>>> import numpy as np
>>> np.set_printoptions(suppress=True, linewidth=160)
>>> arr = np.array([[1.1, 0.4], [-0.1, -1.1], [-1.6, 0.1]])
>>> arr[:, 1] *= 5
>>> arr
array([[ 1.1,  2. ],
       [-0.1, -5.5],
       [-1.6,  0.5]])
>>> # column 1 dominates
>>> P = arr @ np.linalg.solve(arr.T @ arr, arr.T)
>>> np.trace(P)
np.float64(2.0)
>>> np.round(P @ arr[:, 0], 2)
array([ 1.1, -0.1, -1.6])
>>> np.allclose(P @ P, P)
True
>>> np.linalg.matrix_rank(np.eye(3) - P)
np.int64(1)
>>> print(P.round(2))
[[ 0.38 -0.26 -0.41]
 [-0.26  0.89 -0.17]
 [-0.41 -0.17  0.73]]
>>> B = np.c_[arr[:, :1] @ np.array([[2]]), np.array([0, 0, 2])]
>>> B
array([[ 2.2,  0. ],
       [-0.2,  0. ],
       [-3.2,  2. ]])
>>> np.round(np.linalg.lstsq(arr, B[:, 0])[0], 2) + 0
array([2., 0.])
>>> np.linalg.matrix_rank(B)
np.int64(2)
>>> np.linalg.matrix_rank(np.c_[arr, B])
np.int64(3)
>>> print(np.round(np.linalg.norm(np.linalg.qr(arr)[0].T @ B, axis=0) ** 2 / ((B ** 2).sum(axis=0) + 1e-12), 2))
[1.   0.73]
>>> x = np.array([5, -7])
>>> rhs = B @ x
>>> beta, lr = np.zeros(2), 1 / np.linalg.norm(B, 2) ** 2
>>> for i in range(5):
...     beta -= lr * B.T @ (B @ beta - rhs)
...     if i % 1 == 0: print(i, round(np.linalg.norm(B @ beta - rhs), 2))
... 
0 4.2
1 3.95
2 3.71
3 3.49
4 3.28
>>> print(round(np.linalg.cond(B), 2))
4.08
>>> beta.round(2)
array([ 6.31, -4.13])
>>> Uu, s, Vt = np.linalg.svd(arr, full_matrices=False)
>>> np.round(Uu.T @ arr @ Vt.T, 2) + 0
array([[5.88, 0.  ],
       [0.  , 1.91]])
>>> (s > 1e-8).sum()
np.int64(2)
>>> s.round(2)
array([5.88, 1.91])
>>> np.round(np.linalg.norm(arr, axis=0), 2)
array([1.94, 5.87])
>>> arr[1] @ arr[2]
np.float64(-2.59)
>>> round(np.linalg.norm(arr) ** 2 / np.linalg.norm(arr, 2) ** 2, 2)
np.float64(1.11)
>>> np.round(np.linalg.norm(arr, 2), 2)
np.float64(5.88)
>>> np.round(np.linalg.norm(arr, 1), 2), round(np.linalg.norm(arr, np.inf), 2)
(np.float64(8.0), np.float64(5.6))
>>> np.round(np.linalg.norm(arr, "nuc"), 2)
np.float64(7.8)
>>> B = np.array([[-2, 1, 4, 1], [4, -3, 3, 1], [-1, -5, -3, -3]])
>>> J = B.T @ B
>>> J
array([[21, -9,  7,  5],
       [-9, 35, 10, 13],
       [ 7, 10, 34, 16],
       [ 5, 13, 16, 11]])
>>> rng = np.random.default_rng(872774)
>>> lab = rng.permutation(4)
>>> print(lab)
[3 2 0 1]
>>> B = J[lab][:, lab]
>>> np.diag(B)
array([11, 34, 21, 35])
>>> print(np.trace(B))
101
>>> np.round(np.linalg.det(B), 2), round(float(np.linalg.det(J[lab])), 2)
(np.float64(0.0), -0.0)
>>> np.allclose(B, J)
False
>>> Uu, s, Vt = np.linalg.svd(J)
>>> s.round(2) + 0
array([54.27, 34.89, 11.84,  0.  ])
>>> B = Uu[:, :3] @ np.diag(s[:3]) @ Vt[:3]
>>> B.round(2)
array([[21., -9.,  7.,  5.],
       [-9., 35., 10., 13.],
       [ 7., 10., 34., 16.],
       [ 5., 13., 16., 11.]])
>>> print(round(float(np.linalg.norm(J - B, 2)), 2), round(s[3], 2))
0.0 0.0
>>> print(np.round(np.linalg.norm(J - B) / np.linalg.norm(J), 2))
0.0
>>> np.linalg.matrix_rank(J, rtol=0.05)
np.int64(3)
>>> round(float(np.abs(J - B).max()), 2)
0.0
